$ python3 -q
>>> import numpy as np
>>> from numpy import linalg as LA
>>> np.set_printoptions(precision=2, suppress=True, linewidth=160, floatmode="fixed")
>>> A = np.array([[0, 3, 3, -1], [-3, 0, 1, 4], [-3, -1, 0, -2], [1, -4, 2, 0]])
>>> rng = np.random.default_rng(632)
>>> labels = rng.permutation(4)
>>> labels
array([0, 2, 3, 1])
>>> Y = A[labels][:, labels]
>>> np.trace(Y)
np.int64(0)
>>> np.allclose(Y, A)
False
>>> np.round(np.abs(LA.eigvals(A)).max(), 2)
np.float64(5.12)
>>> np.allclose(A, A.T)
False
>>> LA.matrix_power(A, 3)
array([[   0,  -82,  -44,   21],
       [  82,    0,  -21, -103],
       [  44,   21,    0,   23],
       [ -21,  103,  -23,    0]])
>>> def softmax(z):
...     e = np.exp(z - z.max(axis=-1, keepdims=True))
...     return e / e.sum(axis=-1, keepdims=True)
... 
>>> softmax(A).sum(axis=1)
array([1.00, 1.00, 1.00, 1.00])
>>> S = A @ A.T / np.sqrt(4)
>>> softmax(S)[2] @ A
array([-2.99, -1.00,  0.01, -1.99])
>>> softmax(S).round(6).argmax(axis=1)
array([0, 1, 2, 3])
>>> K = np.array([[0.67, 0.33, 0.0], [0.0, 1.0, 0.0], [0.0, 0.5, 0.5]])
>>> np.trace(K)
np.float64(2.17)
>>> np.allclose(K @ K.T, K.T @ K)
False
>>> LA.matrix_power(K, 4)
array([[0.20, 0.80, 0.00],
       [0.00, 1.00, 0.00],
       [0.00, 0.94, 0.06]])
>>> round(float(np.abs(LA.eigvals(K)).max()), 2)
1.0
>>> (K - K.T) / 2
array([[ 0.00,  0.17,  0.00],
       [-0.17,  0.00, -0.25],
       [ 0.00,  0.25,  0.00]])
>>> ev, evecs = LA.eig(K)
>>> K @ evecs[:, 0] - ev[0] * evecs[:, 0]
array([0.00, 0.00, 0.00])
>>> Q, r_ = LA.qr(K)
>>> np.round(Q @ r_, 2) + 0
array([[0.67, 0.33, 0.00],
       [0.00, 1.00, 0.00],
       [0.00, 0.50, 0.50]])
>>> np.allclose(r_.T @ r_, K.T @ K)
True
>>> Q
array([[ 1.00,  0.00,  0.00],
       [-0.00, -0.89, -0.45],
       [-0.00, -0.45,  0.89]])
>>> Y = np.array([[8, 4], [2, 6]])
>>> W2 = np.kron(Y, K)
>>> W2.shape
(6, 6)
>>> W2
array([[5.36, 2.64, 0.00, 2.68, 1.32, 0.00],
       [0.00, 8.00, 0.00, 0.00, 4.00, 0.00],
       [0.00, 4.00, 4.00, 0.00, 2.00, 2.00],
       [1.34, 0.66, 0.00, 4.02, 1.98, 0.00],
       [0.00, 2.00, 0.00, 0.00, 6.00, 0.00],
       [0.00, 1.00, 1.00, 0.00, 3.00, 3.00]])
>>> round(float(LA.norm(W2, 2)), 2), np.round(LA.norm(Y, 2) * LA.norm(K, 2), 2)
(12.36, np.float64(12.36))
>>> Q, evecs = LA.qr(W2[:, :4])[0], LA.qr(W2[:, 4:])[0]
>>> sv = LA.svd(Q.T @ evecs, compute_uv=False)
>>> np.round(LA.norm(Q @ Q.T - evecs @ evecs.T, 2), 2)
np.float64(1.0)
>>> (sv > 0.9).sum()
np.int64(0)
>>> M = np.array([[2, 2, -2], [-3, 2, -2], [-2, 0, 0]])
>>> M
array([[ 2,  2, -2],
       [-3,  2, -2],
       [-2,  0,  0]])
>>> # rows and columns are dependent
>>> np.unique(M.round(6), axis=0).shape
(3, 3)
>>> np.allclose(M[:-1].T @ LA.lstsq(M[:-1].T, M[-1])[0], M[-1])
True
>>> M @ LA.pinv(M) @ M
array([[ 2.00,  2.00, -2.00],
       [-3.00,  2.00, -2.00],
       [-2.00,  0.00,  0.00]])
>>> np.abs(np.diag(LA.qr(M)[1])) > 1e-9
array([ True,  True, False])
>>> left, sv, VT = LA.svd(M)
>>> sv.round(2) + 0
array([4.40, 3.69, 0.00])
>>> np.argmax(sv[:-1] / (sv[1:] + 1e-6)) + 1
np.int64(2)
>>> Y = left[:, :2] @ np.diag(sv[:2]) @ VT[:2]
>>> LA.matrix_rank(Y)
np.int64(2)
>>> Y.round(2) + 0
array([[ 2.00,  2.00, -2.00],
       [-3.00,  2.00, -2.00],
       [-2.00,  0.00,  0.00]])
>>> np.round(np.abs(M - Y).max(), 2)
np.float64(0.0)
>>> round(float(LA.norm(M - Y) / LA.norm(M)), 2)
0.0
>>> Y = M[0, 0] * M[1:] - np.outer(M[1:, 0], M[0])
>>> Y
array([[  0,  10, -10],
       [  0,   4,  -4]])
>>> M[:, 0] / M[0, 0]
array([ 1.00, -1.50, -1.00])
>>> np.flatnonzero(~Y.round(6).any(axis=1))
array([], dtype=int64)
>>> W0 = np.loadtxt("m.csv", delimiter=",")
>>> W0
array([[ 0.30, -0.46,  0.40],
       [-0.70,  1.10, -1.10],
       [-0.90, -0.03,  0.10],
       [ 1.10,  1.45, -1.50],
       [ 2.00, -0.22,  0.20],
       [-2.30,  1.37, -1.40],
       [-1.20,  0.70, -0.70],
       [ 0.70, -1.04,  1.00],
       [-0.10,  1.81, -1.80],
       [ 0.30,  0.60, -0.60]])
>>> K @ np.ones(3)
array([1.00, 1.00, 1.00])
>>> np.round(LA.matrix_power(K, 100), 2) + 0
array([[0.00, 1.00, 0.00],
       [0.00, 1.00, 0.00],
       [0.00, 1.00, 0.00]])
>>> K.sum(axis=1)
array([1.00, 1.00, 1.00])
>>> p = np.eye(3)[2]
>>> for _ in range(5):
...     p = p @ K
...     print(p.round(2))
... 
[0.00 0.50 0.50]
[0.00 0.75 0.25]
[0.00 0.88 0.12]
[0.00 0.94 0.06]
[0.00 0.97 0.03]
>>> W2 = W0[[3, 4]].astype(float)
>>> for _ in range(6):
...     labels = LA.norm(W0[:, None] - W2, axis=-1).argmin(axis=1)
...     W2 = np.array([W0[labels == j].mean(axis=0) for j in range(2)])
... 
>>> labels
array([1, 0, 1, 0, 1, 0, 0, 1, 0, 0])
>>> np.abs(W2[1] - W2[0]).argmax()
np.int64(1)
>>> G = W0.T @ W0
>>> (W0 @ W0.T).shape
(10, 10)
>>> np.allclose(G, G.T)
True
>>> LA.matrix_rank(G)
np.int64(3)
>>> round(np.trace(G), 2), np.round((W0 ** 2).sum(), 2)
(np.float64(35.3), np.float64(35.3))
>>> LA.eigvalsh(G)[::-1]
array([24.87, 10.42,  0.01])
>>> LA.norm(W0, axis=1).argmax()
np.int64(5)
>>> round(float(LA.norm(W0) ** 2 / LA.norm(W0, 2) ** 2), 2)
1.42
>>> np.round(LA.norm(W0[9] - W0[6]), 2)
np.float64(1.51)
>>> round(float(LA.norm(W0, 1)), 2), np.round(LA.norm(W0, np.inf), 2)
(9.6, np.float64(5.07))
>>> round(float(LA.norm(W0, "nuc")), 2)
8.29
>>> Q, evecs = LA.qr(W0[:, :1])[0], LA.qr(W0[:, 1:])[0]
>>> sv = LA.svd(Q.T @ evecs, compute_uv=False)
>>> np.round(LA.norm(Q @ Q.T - evecs @ evecs.T, 2), 2)
np.float64(1.0)
>>> sv
array([0.49])
>>> (sv > 0.9).sum()
np.int64(0)
>>> np.degrees(np.arccos(sv.clip(0, 1)))
array([60.46])
>>> mat = np.load("sample12.npy")
>>> mat
array([[-0.79,  3.64, -8.21],
       [-3.01,  5.92, -3.55],
       [ 0.97, -0.47, -3.19],
       [-4.44,  8.09, -0.52],
       [-0.05,  1.29, -3.16],
       [-1.01,  2.92, -3.50],
       [-1.93,  3.40, -0.23],
       [-0.73,  1.65, -0.09],
       [ 0.14,  2.19, -8.23],
       [-3.27,  7.43, -5.19],
       [-3.41,  7.55, -5.27],
       [-2.29,  5.74, -5.33],
       [-0.88,  2.83, -3.51],
       [-3.73,  7.56, -3.69],
       [-1.86,  3.21, -0.18],
       [-1.52,  4.06, -4.95],
       [ 1.62, -0.76, -6.21],
       [-1.01,  3.84, -6.72]])
>>> Q, evecs = LA.qr(mat[:, :2])[0], LA.qr(mat[:, 2:])[0]
>>> sv = LA.svd(Q.T @ evecs, compute_uv=False)
>>> (sv > 0.9).sum()
np.int64(1)
>>> Y = mat / np.sqrt((mat ** 2).mean(axis=1, keepdims=True))
>>> LA.norm(Y, axis=1)
array([1.73, 1.73, 1.73, 1.73, 1.73, 1.73, 1.73, 1.73, 1.73, 1.73, 1.73, 1.73, 1.73, 1.73, 1.73, 1.73, 1.73, 1.73])
>>> LA.matrix_rank(mat - mat.mean(axis=1, keepdims=True))
np.int64(2)
>>> labels = mat[:, 1] > np.median(mat[:, 1])
>>> f = mat[labels].mean(axis=0) - mat[~labels].mean(axis=0)
>>> f
array([-2.19,  4.17, -1.68])
>>> proj = mat @ LA.solve(mat.T @ mat, mat.T)
>>> np.diag(proj)
array([0.29, 0.35, 0.15, 0.35, 0.11, 0.04, 0.05, 0.20, 0.24, 0.17, 0.14, 0.11, 0.11, 0.16, 0.06, 0.08, 0.26, 0.12])
>>> np.round(np.trace(proj), 2)
np.float64(3.0)
>>> proj @ mat[:, 2]
array([-8.21, -3.55, -3.19, -0.52, -3.16, -3.50, -0.23, -0.09, -8.23, -5.19, -5.27, -5.33, -3.51, -3.69, -0.18, -4.95, -6.21, -6.72])
>>> Ac = mat - mat.mean(axis=0)
>>> left, sv, VT = LA.svd(Ac, full_matrices=False)
>>> sv
array([13.04, 10.52,  0.34])
>>> np.round(sv ** 2 / (sv ** 2).sum(), 2) + 0
array([0.61, 0.39, 0.00])
>>> VT[0] * np.sign(VT[0, np.abs(VT[0]).argmax()])
array([-0.52,  0.82,  0.24])
>>> LA.matrix_rank(Ac)
np.int64(3)
>>> np.abs(VT[-1])
array([0.85, 0.50, 0.14])
>>> np.abs(left[:, 0]).argmax()
np.int64(16)
>>> np.round(Ac.mean(axis=0), 2) + 0
array([0.00, 0.00, 0.00])
>>> F = np.load("case4.npy")
>>> F
array([[-3.44, -1.56,  1.15,  0.66],
       [-0.20, -1.38, -0.33, -3.74],
       [-0.20, -1.72, -3.48,  0.95],
       [ 2.02, -2.96,  1.57,  0.84]])
>>> np.allclose(F, F.T)
False
>>> np.sort(np.abs(LA.eigvals(F)))
array([4.00, 4.00, 4.00, 4.00])
>>> round(float(LA.det(F)), 2)
-256.0
>>> (F + F.T) / 2
array([[-3.44, -0.88,  0.47,  1.34],
       [-0.88, -1.38, -1.02, -3.35],
       [ 0.47, -1.02, -3.48,  1.26],
       [ 1.34, -3.35,  1.26,  0.84]])
>>> (F - F.T) / 2
array([[ 0.00, -0.68,  0.68, -0.68],
       [ 0.68,  0.00,  0.69, -0.39],
       [-0.68, -0.69,  0.00, -0.31],
       [ 0.68,  0.39,  0.31,  0.00]])
>>> m1 = np.load("test13.npy")
>>> m1
array([[13.00,  9.00, 12.00, 15.00],
       [ 9.00, 13.00, 12.00, 15.00],
       [12.00, 12.00, 20.00, 20.00],
       [15.00, 15.00, 20.00, 29.00]])
>>> # symmetric, so the eigenvalues are real
>>> Y = LA.inv(m1)
>>> Y
array([[ 0.21, -0.04, -0.05, -0.06],
       [-0.04,  0.21, -0.05, -0.06],
       [-0.05, -0.05,  0.19, -0.08],
       [-0.06, -0.06, -0.08,  0.15]])
>>> round(float(LA.slogdet(m1)[0]), 2)
1.0
>>> (np.abs(Y) > 1e-9).astype(int)
array([[1, 1, 1, 1],
       [1, 1, 1, 1],
       [1, 1, 1, 1],
       [1, 1, 1, 1]])
>>> np.argsort(-LA.norm(m1, axis=0).round(6), kind="stable")[:3]
array([3, 2, 0])
>>> np.round(LA.norm(m1, 2) / LA.norm(m1), 2)
np.float64(0.99)
>>> LA.matrix_rank(m1, rtol=0.1)
np.int64(1)
>>> [round(float(x), 2) for x in LA.svd(m1, compute_uv=False)[:3]]
[63.0, 4.0, 4.0]
>>> ev, evecs = LA.eigh(m1)
>>> np.round(evecs.T @ m1 @ evecs, 2) + 0
array([[ 4.00,  0.00,  0.00,  0.00],
       [ 0.00,  4.00,  0.00,  0.00],
       [ 0.00,  0.00,  4.00,  0.00],
       [ 0.00,  0.00,  0.00, 63.00]])
>>> np.round(ev.sum(), 2), np.trace(m1)
(np.float64(75.0), np.float64(75.0))
>>> np.abs(evecs[:, -1]).round(6).argmax()
np.int64(3)
>>> (ev > 1e-8).sum(), (ev < -1e-8).sum()
(np.int64(4), np.int64(0))
>>> E = np.loadtxt("a.csv", delimiter=",")
>>> E
array([[ -7.70,  18.08,   3.75],
       [-10.09, -17.21,  -1.48],
       [  5.10,  19.19,   2.39],
       [-14.31,  13.44,   3.81],
       [ -7.00, -18.62,  -2.07],
       [ -0.11,  19.76,   3.10],
       [  8.93, -17.49,  -3.80],
       [-19.03,   5.29,   3.11],
       [ 14.31,  13.96,   0.47],
       [-19.86,  -0.10,   2.36]])
>>> # rank 2
>>> np.abs(np.diag(LA.qr(E)[1])) > 1e-9
array([ True,  True, False])
>>> LA.cond(E) > 100
np.True_
>>> LA.matrix_rank(E, rtol=0.1)
np.int64(2)
>>> np.argsort(-LA.norm(E, axis=0).round(6), kind="stable")[:3]
array([1, 0, 2])
>>> Ac = E - E.mean(axis=0)
>>> evecs = LA.svd(Ac)[2][:2]
>>> Y = Ac - Ac @ evecs.T @ evecs
>>> (Ac @ evecs.T).std(axis=0)
array([15.43, 11.07])
>>> np.round(np.cov(Ac @ evecs.T, rowvar=False), 2) + 0
array([[264.69,   0.00],
       [  0.00, 136.10]])
>>> np.diag(evecs.T @ evecs)
array([0.99, 0.98, 0.04])
>>> LA.norm(Y, axis=1).round(6).argmax()
np.int64(0)
>>> round(float(LA.norm(Y) / LA.norm(Ac)), 2)
0.0
>>> Y = LA.inv(K)
>>> K @ Y
array([[1.00, 0.00, 0.00],
       [0.00, 1.00, 0.00],
       [0.00, 0.00, 1.00]])
>>> Y
array([[ 1.49, -0.49,  0.00],
       [ 0.00,  1.00,  0.00],
       [ 0.00, -1.00,  2.00]])
>>> np.allclose(Y, K.T)
False
>>> (np.abs(Y) > 1e-9).astype(int)
array([[1, 1, 0],
       [0, 1, 0],
       [0, 1, 1]])
